$ python -q
>>> import numpy as np
>>> from numpy import linalg as LA
>>> np.set_printoptions(precision=1, suppress=True, linewidth=140, floatmode="fixed")
>>> mat = np.loadtxt("run2.csv", delimiter=",")
>>> print(mat.round(1) + 0)
[[ 0.7 -0.3 -0.4  0.0]
 [-0.3  0.8 -0.3  0.0]
 [-0.4 -0.3  0.6  0.0]
 [ 0.0  0.0  0.0  1.0]]
>>> # rows and columns are dependent
>>> f = np.array([-2, 2, 1])
>>> np.round(np.cross(mat[0, :3], mat[3, :3]), 1) + 0
array([0.0, 0.0, 0.0])
>>> np.round(np.array([np.convolve(row, f, "same") for row in mat]), 1) + 0
array([[ 1.9,  0.8, -1.0, -0.5],
       [-2.1,  1.8,  0.2, -0.4],
       [-0.1, -2.2,  1.0,  0.5],
       [ 0.0,  0.0, -2.1,  1.9]])
>>> np.round(np.convolve(mat[0], f), 1) + 0
array([-1.3,  1.9,  0.8, -1.0, -0.5,  0.0])
>>> rank = LA.matrix_rank(mat)
>>> rank
np.int64(3)
>>> N = LA.svd(mat)[2][rank:].T
>>> N.shape
(4, 1)
>>> np.round(N @ N.T, 1) + 0
array([[0.3, 0.3, 0.4, 0.0],
       [0.3, 0.2, 0.3, 0.0],
       [0.4, 0.3, 0.4, 0.0],
       [0.0, 0.0, 0.0, 0.0]])
>>> N[:, 0] / N[np.abs(N[:, 0]).round(6).argmax(), 0]
array([0.9, 0.8, 1.0, 0.1])
>>> print(np.round(mat @ N, 1) + 0)
[[0.0]
 [0.0]
 [0.0]
 [0.0]]
>>> Q, _ = LA.qr(np.array([[-0.2, -2.0, -1.1, -1.8, -0.4, 0.3, -0.3, -0.1, -0.1, 0.1],
...     [-0.7, -1.8, 0.5, 0.1, -0.4, -0.1, 0.3, 1.0, 0.8, -1.2],
...     [-0.4, 0.6, -0.2, 0.0, -0.4, -0.7, 2.0, -0.4, -0.2, 0.6],
...     [-0.5, -0.3, -1.6, 1.1, 1.3, -0.5, 0.9, 0.5, 1.1, -1.1],
...     [-0.5, 1.9, -1.1, -0.1, -0.4, -1.2, -0.8, 0.7, 0.1, 2.6],
...     [-0.1, 1.4, 0.3, -1.0, -0.8, 0.2, -0.6, 0.0, -1.2, -0.5],
...     [-2.6, 1.4, 0.1, -0.7, 1.1, 1.0, -1.1, -1.0, 1.4, -2.0],
...     [1.0, -0.4, 1.3, -0.2, 0.5, 0.2, -0.2, 0.0, -1.9, 0.5],
...     [-1.0, 0.7, -1.1, -0.7, 0.6, -0.6, -1.5, -0.9, -0.1, 1.4],
...     [0.9, 0.5, 2.7, 0.4, -0.4, 1.1, 0.5, 1.1, 2.2, -1.3]]))
>>> arr = Q[:, :5]
>>> arr.round(1) + 0
array([[-0.1, -0.5,  0.2,  0.6,  0.0],
       [-0.2, -0.5, -0.3, -0.2, -0.4],
       [-0.1,  0.1,  0.0,  0.0, -0.3],
       [-0.2, -0.1,  0.4, -0.5,  0.3],
       [-0.2,  0.4,  0.3,  0.0, -0.3],
       [ 0.0,  0.4,  0.0,  0.4, -0.2],
       [-0.8,  0.1, -0.4,  0.0,  0.3],
       [ 0.3,  0.0, -0.2,  0.2,  0.6],
       [-0.3,  0.1,  0.2,  0.2,  0.3],
       [ 0.3,  0.2, -0.6,  0.0,  0.0]])
>>> Uu, sig, vt = LA.svd(mat)
>>> vecs = vt[:(sig > 1e-8).sum()]
>>> rng = np.random.default_rng(966646)
>>> x0 = mat[3] + 5 * mat[0] + rng.integers(2) * np.eye(4)[1]
>>> x0
array([ 3.2, -0.5, -1.9,  0.8])
>>> round(LA.norm(x0 - vecs.T @ vecs @ x0), 1)
np.float64(0.5)
>>> LA.matrix_rank(np.vstack([mat, x0]))
np.int64(4)
>>> np.diag(vecs.T @ vecs)
array([0.7, 0.8, 0.6, 1.0])
>>> Ac = arr - arr.mean(axis=0)
>>> Uu, sig, vt = LA.svd(Ac, full_matrices=False)
>>> print(np.round(Ac.mean(axis=0), 1) + 0)
[0.0 0.0 0.0 0.0 0.0]
>>> np.abs(Uu[:, 0]).argmax()
np.int64(3)
>>> np.abs(vt[-1])
array([0.8, 0.1, 0.3, 0.5, 0.1])
>>> m1 = np.load("test9.npy")
>>> m1
array([[  7,  12,  -4,  15,   1,  -6,   6,   7],
       [-12,  -9,   3, -15,  -8,   4,  -5,  -8],
       [ 17,  40,  25,  25,  39,  22,  42,  21],
       [-12, -29, -19, -19, -24, -12, -33, -16],
       [ -8, -31, -15, -17, -26, -18, -27, -13]])
>>> # rank 4
>>> Uu, sig, vt = LA.svd(m1)
>>> vecs = vt[:(sig > 1e-8).sum()]
>>> x0 = m1[1] + -1 * m1[3] + rng.integers(2) * np.eye(8)[1]
>>> x0
array([ 0.0, 20.0, 22.0,  4.0, 16.0, 16.0, 28.0,  8.0])
>>> print(LA.matrix_rank(np.vstack([m1, x0])))
4
>>> print(np.diag(vecs.T @ vecs))
[0.5 0.7 0.5 0.4 0.7 0.5 0.6 0.1]
>>> np.round(vecs.T @ vecs, 1) + 0
array([[ 0.5, -0.2,  0.0,  0.2,  0.3, -0.2,  0.0,  0.2],
       [-0.2,  0.7, -0.1,  0.3,  0.0,  0.2,  0.2,  0.1],
       [ 0.0, -0.1,  0.5, -0.2,  0.1,  0.1,  0.4,  0.1],
       [ 0.2,  0.3, -0.2,  0.4,  0.0, -0.2,  0.1,  0.2],
       [ 0.3,  0.0,  0.1,  0.0,  0.7,  0.3, -0.1,  0.1],
       [-0.2,  0.2,  0.1, -0.2,  0.3,  0.5, -0.1, -0.1],
       [ 0.0,  0.2,  0.4,  0.1, -0.1, -0.1,  0.6,  0.2],
       [ 0.2,  0.1,  0.1,  0.2,  0.1, -0.1,  0.2,  0.1]])
